% python3 -q
>>> import numpy as np
>>> np.set_printoptions(precision=2, suppress=True, linewidth=100)
>>> feats = np.load("block18.npy")
>>> print(feats)
[[ 2  6  1  3]
 [ 4  4  2  2]
 [ 6 18  0  0]
 [12 12  0  0]]
>>> rng = np.random.default_rng(42730)
>>> lab = rng.permutation(4)
>>> lab
array([2, 3, 1, 0])
>>> M2 = feats[lab][:, lab]
>>> np.allclose(M2, feats)
False
>>> np.sort(np.abs(np.linalg.eigvals(M2)))
array([ 1.65,  3.65,  6.58, 14.58])
>>> print(M2)
[[ 0  0 18  6]
 [ 0  0 12 12]
 [ 2  2  4  4]
 [ 1  3  6  2]]
>>> lab = rng.permutation(4)
>>> M2 = feats[:, lab] * rng.choice([-1, 1], 4)
>>> M2
array([[ -2,   3,  -1,   6],
       [ -4,   2,  -2,   4],
       [ -6,   0,   0,  18],
       [-12,   0,   0,  12]])
>>> Uu, _, Vh = np.linalg.svd(feats.T @ M2)
>>> print(np.round(Uu @ Vh, 2) + 0)
[[-1.  0.  0.  0.]
 [ 0.  0.  0.  1.]
 [ 0.  0. -1.  0.]
 [ 0.  1.  0.  0.]]
>>> np.round(np.linalg.lstsq(feats, M2)[0], 2) + 0
array([[-1.,  0.,  0.,  0.],
       [ 0.,  0.,  0.,  1.],
       [ 0.,  0., -1.,  0.],
       [ 0.,  1.,  0.,  0.]])
>>> r0 = np.array([-2, 2])
>>> print(np.array([np.convolve(row, r0, "same") for row in M2]))
[[  4 -10   8 -14]
 [  8 -12   8 -12]
 [ 12 -12   0 -36]
 [ 24 -24   0 -24]]
>>> np.cross(M2[1, :3], M2[3, :3])
array([ 0, 24, 24])
>>> np.correlate(M2[1], M2[3], "full")
array([-48,  24, -24,  96, -24,  24, -48])
>>> np.polyval(r0, M2[1])
array([10, -2,  6, -6])
>>> x = np.array([2, -1, 2, -1])
>>> target = feats @ x
>>> c, lr = np.zeros(4), 1 / np.linalg.norm(feats, 2) ** 2
>>> for i in range(60):
...     c -= lr * feats.T @ (feats @ c - target)
...     if i % 10 == 0: print(i, round(np.linalg.norm(feats @ c - target), 2))
... 
0 13.72
10 7.96
20 4.78
30 3.12
40 2.33
50 2.0
>>> c
array([ 2.02, -1.01,  0.28, -0.04])
>>> M2 = feats + rng.integers(-2, 3, (4, 1)) @ rng.integers(-2, 3, (1, 4))
>>> M2
array([[ 0,  8, -1,  5],
       [ 0,  8, -2,  6],
       [ 6, 18,  0,  0],
       [14, 10,  2, -2]])
>>> np.linalg.matrix_rank(M2 - feats, tol=1e-8)
np.int64(1)
>>> print(np.abs(M2 - feats).sum(axis=1))
[ 8 16  0  8]
>>> X = np.load("x.npy")
>>> X
array([[ 1,  3,  1, -3,  2, -1],
       [-1,  1,  3,  1, -3,  2],
       [ 2, -1,  1,  3,  1, -3],
       [-3,  2, -1,  1,  3,  1],
       [ 1, -3,  2, -1,  1,  3],
       [ 3,  1, -3,  2, -1,  1]])
>>> (X @ X)[0]
array([  8,  -8,  21,  -4, -12,   4])
>>> X @ np.ones(6)
array([3., 3., 3., 3., 3., 3.])
>>> np.allclose(X @ X.T, X.T @ X)
True
>>> lab = rng.permutation(6)
>>> print(lab)
[4 3 2 5 1 0]
>>> M2 = X[lab][:, lab]
>>> np.allclose(M2, X)
False
>>> Uu, sigma, Vh = np.linalg.svd(X, full_matrices=False)
>>> np.round(Uu.T @ Uu, 2) + 0
array([[1., 0., 0., 0., 0., 0.],
       [0., 1., 0., 0., 0., 0.],
       [0., 0., 1., 0., 0., 0.],
       [0., 0., 0., 1., 0., 0.],
       [0., 0., 0., 0., 1., 0.],
       [0., 0., 0., 0., 0., 1.]])
>>> sigma / sigma[0]
array([1.  , 1.  , 0.8 , 0.7 , 0.7 , 0.48])
>>> round(np.sqrt((sigma ** 2).sum()), 2), np.round(np.linalg.norm(X), 2)
(np.float64(12.25), np.float64(12.25))
>>> ang = np.radians(60)
>>> Rm = np.eye(6)
>>> Rm[5, 5] = Rm[1, 1] = np.cos(ang)
>>> Rm[5, 1], Rm[1, 5] = -np.sin(ang), np.sin(ang)
>>> Rm
array([[ 1.  ,  0.  ,  0.  ,  0.  ,  0.  ,  0.  ],
       [ 0.  ,  0.5 ,  0.  ,  0.  ,  0.  ,  0.87],
       [ 0.  ,  0.  ,  1.  ,  0.  ,  0.  ,  0.  ],
       [ 0.  ,  0.  ,  0.  ,  1.  ,  0.  ,  0.  ],
       [ 0.  ,  0.  ,  0.  ,  0.  ,  1.  ,  0.  ],
       [ 0.  , -0.87,  0.  ,  0.  ,  0.  ,  0.5 ]])
>>> M2 = X @ Rm.T
>>> round(np.linalg.det(Rm), 2), np.trace(Rm)
(np.float64(1.0), np.float64(5.0))
>>> np.linalg.svd(X, compute_uv=False), np.linalg.svd(M2, compute_uv=False)
(array([6.24, 6.24, 5.  , 4.36, 4.36, 3.  ]), array([6.24, 6.24, 5.  , 4.36, 4.36, 3.  ]))
>>> np.allclose(np.linalg.norm(X, axis=1), np.linalg.norm(M2, axis=1))
True
>>> M2
array([[ 1.  ,  0.63,  1.  , -3.  ,  2.  , -3.1 ],
       [-1.  ,  2.23,  3.  ,  1.  , -3.  ,  0.13],
       [ 2.  , -3.1 ,  1.  ,  3.  ,  1.  , -0.63],
       [-3.  ,  1.87, -1.  ,  1.  ,  3.  , -1.23],
       [ 1.  ,  1.1 ,  2.  , -1.  ,  1.  ,  4.1 ],
       [ 3.  ,  1.37, -3.  ,  2.  , -1.  , -0.37]])
>>> M2 = X[0, 0] * X[1:] - np.outer(X[1:, 0], X[0])
>>> M2
array([[ 0,  4,  4, -2, -1,  1],
       [ 0, -7, -1,  9, -3, -1],
       [ 0, 11,  2, -8,  9, -2],
       [ 0, -6,  1,  2, -1,  4],
       [ 0, -8, -6, 11, -7,  4]])
>>> print(np.flatnonzero(~M2.round(6).any(axis=1)))
[]
>>> X[:, 0] / X[0, 0]
array([ 1., -1.,  2., -3.,  1.,  3.])
>>> W0 = np.loadtxt("test8.csv", delimiter=",")
>>> print(W0)
[[5. 0. 0. 0.]
 [0. 5. 0. 0.]
 [0. 0. 0. 0.]
 [0. 0. 0. 4.]]
>>> assert W0 == W0.T
Traceback (most recent call last):
  File "<python-input-60>", line 1, in <module>
    assert W0 == W0.T
           ^^^^^^^^^^
ValueError: The truth value of an array with more than one element is ambiguous. Use a.any() or a.all()
>>> np.trace(W0)
np.float64(14.0)
>>> np.allclose(W0, W0.T)
True
>>> W0 @ W0
array([[25.,  0.,  0.,  0.],
       [ 0., 25.,  0.,  0.],
       [ 0.,  0.,  0.,  0.],
       [ 0.,  0.,  0., 16.]])
>>> (W0 + W0.T) / 2
array([[5., 0., 0., 0.],
       [0., 5., 0., 0.],
       [0., 0., 0., 0.],
       [0., 0., 0., 4.]])
>>> np.allclose(W0 @ W0.T, W0.T @ W0)
True
>>> vals, evecs = np.linalg.eigh(W0)
>>> (vals > 1e-8).sum(), (vals < -1e-8).sum()
(np.int64(3), np.int64(0))
>>> evecs @ np.diag(vals) @ evecs.T
array([[5., 0., 0., 0.],
       [0., 5., 0., 0.],
       [0., 0., 0., 0.],
       [0., 0., 0., 4.]])
>>> np.linalg.eigvalsh(W0 + -3 * np.eye(4))
array([-3.,  1.,  2.,  2.])
>>> np.allclose(W0[:-1].T @ np.linalg.lstsq(W0[:-1].T, W0[-1])[0], W0[-1])
False
>>> round(float(np.trace(np.linalg.pinv(W0) @ W0)), 2)
3.0
>>> try:
...     np.linalg.inv(W0)
... except np.linalg.LinAlgError as e:
...     print(e)
... 
Singular matrix
>>> np.linalg.lstsq(W0[:-1].T, W0[-1])[2]
np.int32(2)
>>> Uu, sigma, Vh = np.linalg.svd(W0, full_matrices=False)
>>> Uu.T @ Uu
array([[1., 0., 0., 0.],
       [0., 1., 0., 0.],
       [0., 0., 1., 0.],
       [0., 0., 0., 1.]])
>>> (sigma > 1e-8).sum()
np.int64(3)
>>> round(np.sqrt((sigma ** 2).sum()), 2), np.round(np.linalg.norm(W0), 2)
(np.float64(8.12), np.float64(8.12))
>>> Uu.shape, sigma.shape, Vh.shape
((4, 4), (4,), (4, 4))
>>> np.allclose(Uu * sigma @ Vh, W0)
True
>>> print(sigma / sigma[0])
[1.  1.  0.8 0. ]
>>> Uu, sigma, Vh = np.linalg.svd(W0)
>>> evecs = Vh[:(sigma > 1e-8).sum()]
>>> x = W0[0] + -3 * W0[2] + rng.integers(2) * np.eye(4)[3]
>>> x
array([5., 0., 0., 0.])
>>> np.linalg.matrix_rank(np.vstack([W0, x]))
np.int64(3)
>>> round(float(np.linalg.norm(x - evecs.T @ evecs @ x)), 2)
0.0
>>> M = np.load("layer17.npy")
>>> print(M)
[[ -25    1    9]
 [   3  177    6]
 [   9   -4 -102]]
>>> r0 = np.array([0, 1, 0])
>>> np.polyval(r0, M[2])
array([   9,   -4, -102])
>>> np.cross(M[2, :3], M[0, :3])
array([  66, 2469,  -91])
>>> print(np.array([np.convolve(row, r0, "same") for row in M]))
[[ -25    1    9]
 [   3  177    6]
 [   9   -4 -102]]
>>> r0 = np.array([2, 3, 4])
>>> M2 = M + np.outer(r0, np.eye(3)[1])
>>> np.linalg.matrix_rank(np.linalg.inv(M2) - np.linalg.inv(M), tol=1e-8)
np.int64(1)
>>> M2
array([[ -25.,    3.,    9.],
       [   3.,  180.,    6.],
       [   9.,    0., -102.]])
>>> def softmax(z):
...     e = np.exp(z - z.max(axis=-1, keepdims=True))
...     return e / e.sum(axis=-1, keepdims=True)
... 
>>> np.round(softmax(M[2]), 2) + 0
array([1., 0., 0.])
>>> np.round(softmax(10 * M[2]), 2) + 0
array([1., 0., 0.])
>>> scores = M @ M.T / np.sqrt(3)
>>> np.round(softmax(scores), 2) + 0
array([[1., 0., 0.],
       [0., 1., 0.],
       [0., 0., 1.]])
>>> softmax(scores + np.triu(np.full(scores.shape, -np.inf), 1))
array([[1., 0., 0.],
       [0., 1., 0.],
       [0., 0., 1.]])
>>> data = np.load("sample4.npy")
>>> data
array([[ 0.42, -0.82,  0.39],
       [-0.32,  0.26,  0.91],
       [ 0.85,  0.51,  0.15]])
>>> x = np.array([2, -9, 4])
>>> target = data @ x
>>> print(target)
[ 9.77  0.63 -2.29]
>>> np.linalg.solve(data, target)
array([ 2., -9.,  4.])
>>> np.linalg.solve(data, target + data[:, 0])
array([ 3., -9.,  4.])
>>> np.round(np.linalg.solve(data, data[:, 1]), 2) + 0
array([0., 1., 0.])
>>> np.round(data @ data.T, 2) + 0
array([[1., 0., 0.],
       [0., 1., 0.],
       [0., 0., 1.]])
>>> np.linalg.svd(data, compute_uv=False)
array([1., 1., 1.])
>>> np.round(data.T @ data, 2) + 0
array([[1., 0., 0.],
       [0., 1., 0.],
       [0., 0., 1.]])
>>> print(np.linalg.pinv(data))
[[ 0.42 -0.32  0.85]
 [-0.82  0.26  0.51]
 [ 0.39  0.91  0.15]]
>>> np.round(data[:, 0] @ data[:, 2], 2)
np.float64(0.0)
>>> M2 = data / np.sqrt((data ** 2).mean(axis=1, keepdims=True))
>>> np.linalg.matrix_rank(data - data.mean(axis=1, keepdims=True))
np.int64(2)
>>> np.linalg.norm(M2, axis=1)
array([1.73, 1.73, 1.73])
>>> M2[0]
array([ 0.73, -1.42,  0.67])
>>> np.linalg.matrix_rank(M2) == np.linalg.matrix_rank(data)
np.True_
>>> lab = rng.permutation(3)
>>> lab
array([1, 0, 2])
>>> M2 = data[lab][:, lab]
>>> np.allclose(M2, data)
False
>>> round(np.linalg.det(M2), 2), round(float(np.linalg.det(data[lab])), 2)
(np.float64(-1.0), 1.0)
>>> print(np.diag(M2))
[0.26 0.42 0.15]
>>> np.sort(np.abs(np.linalg.eigvals(M2)))
array([1., 1., 1.])
>>> lab = rng.permutation(3)
>>> M2 = data[:, lab] * rng.choice([-1, 1], 3)
>>> M2
array([[-0.42,  0.82,  0.39],
       [ 0.32, -0.26,  0.91],
       [-0.85, -0.51,  0.15]])
>>> Uu, _, Vh = np.linalg.svd(data.T @ M2)
>>> lab
array([0, 1, 2])
>>> np.round(np.linalg.lstsq(data, M2)[0], 2) + 0
array([[-1.,  0.,  0.],
       [ 0., -1.,  0.],
       [ 0.,  0.,  1.]])
>>> J = np.load("run6.npy")
>>> print(J)
[[7. 0. 4.]
 [0. 3. 0.]
 [4. 0. 7.]]
>>> lab = rng.permutation(3)
>>> lab
array([1, 0, 2])
>>> M2 = J[lab][:, lab]
>>> print(np.trace(M2))
17.0
>>> M2 = np.array([[3, 1], [-2, 2]])
>>> C = np.array([[-3, 1, -2], [-1, 2, -1], [-2, 2, 3]])
>>> mat = np.kron(M2, C)
>>> mat
array([[-9,  3, -6, -3,  1, -2],
       [-3,  6, -3, -1,  2, -1],
       [-6,  6,  9, -2,  2,  3],
       [ 6, -2,  4, -6,  2, -4],
       [ 2, -4,  2, -2,  4, -2],
       [ 4, -4, -6, -4,  4,  6]])
>>> M2 = mat + rng.integers(-2, 3, (6, 4)) @ rng.integers(-2, 3, (4, 6))
>>> M2
array([[-11,   2,  -8,  -3,   2,  -4],
       [  0,   6,   4,  -5,  -4,   3],
       [ -7,   7,   4,  -4,   5,   1],
       [ 13,   5,   7,  -4,   3,   2],
       [  3,  -2,  -5,   0,  10,  -3],
       [  1,  -3,  -9,  -2,   7,   3]])
>>> np.round(np.linalg.svd(M2 - mat, compute_uv=False), 2) + 0
array([17.38, 11.92,  4.33,  2.33,  0.  ,  0.  ])
>>> np.abs(M2 - mat).sum(axis=1)
array([ 8, 24, 14, 26, 19, 15])
>>> np.linalg.matrix_rank(M2 - mat, tol=1e-8)
np.int64(4)
>>> M2 - mat
array([[-2, -1, -2,  0,  1, -2],
       [ 3,  0,  7, -4, -6,  4],
       [-1,  1, -5, -2,  3, -2],
       [ 7,  7,  3,  2,  1,  6],
       [ 1,  2, -7,  2,  6, -1],
       [-3,  1, -3,  2,  3, -3]])
>>> W = np.array([[3, 0, 0, 1, 0],
...     [3, 0, 2, 2, 1],
...     [1, 0, 3, 1, 3],
...     [2, 0, 2, 2, 1],
...     [2, 2, 1, 1, 1],
...     [2, 0, 1, 1, 3]])
>>> c = np.array([0, 2, 0, 2, 1])
>>> H = np.maximum(M2 @ W + c, 0)
>>> (H > 0).astype(int)
array([[0, 1, 0, 0, 0],
       [1, 0, 1, 1, 1],
       [1, 1, 1, 1, 1],
       [1, 1, 1, 1, 1],
       [1, 1, 0, 1, 0],
       [1, 1, 0, 0, 0]])
>>> np.linalg.matrix_rank(H)
np.int64(5)
>>> C = np.array([[-3, 3, 1], [-2, -2, -2], [3, -2, -2], [-2, 2, 3], [3, 0, -2]])
>>> W @ C
array([[-11,  11,   6],
       [ -4,   9,   3],
       [ 13,  -1,  -8],
       [ -1,   6,   2],
       [ -6,   2,  -3],
       [  4,   6,  -3]])
>>> (H @ C).round(6).argmax(axis=1)
array([0, 0, 0, 1, 1, 1])
>>> r0 = np.array([5, -3, 3, -4, 0, -3])
>>> M2 = mat + np.outer(r0, np.eye(6)[3])
>>> M2
array([[ -9.,   3.,  -6.,   2.,   1.,  -2.],
       [ -3.,   6.,  -3.,  -4.,   2.,  -1.],
       [ -6.,   6.,   9.,   1.,   2.,   3.],
       [  6.,  -2.,   4., -10.,   2.,  -4.],
       [  2.,  -4.,   2.,  -2.,   4.,  -2.],
       [  4.,  -4.,  -6.,  -7.,   4.,   6.]])
>>> np.round(np.linalg.det(M2) / np.linalg.det(mat), 2), round(float(1 + np.linalg.solve(mat, r0)[3]), 2)
(np.float64(0.91), 0.91)
>>> np.linalg.matrix_rank(M2 - mat)
np.int64(1)
>>> print(np.linalg.matrix_rank(np.linalg.inv(M2) - np.linalg.inv(mat), tol=1e-8))
1
>>> t3 = np.stack([data, 2 * data, data[::-1]])
>>> print(t3.sum(axis=0))
[[ 2.12 -1.95  1.31]
 [-1.27  1.06  3.64]
 [ 2.97  0.71  0.83]]
>>> np.linalg.norm(t3, axis=(1, 2))
array([1.73, 3.46, 1.73])
>>> np.linalg.matrix_rank(t3)
array([3, 3, 3])
>>> np.einsum("bij,cij->bc", t3, t3)
array([[ 3.,  6.,  1.],
       [ 6., 12.,  2.],
       [ 1.,  2.,  3.]])
>>> np.linalg.matrix_rank(t3.reshape(3, -1))
np.int64(2)
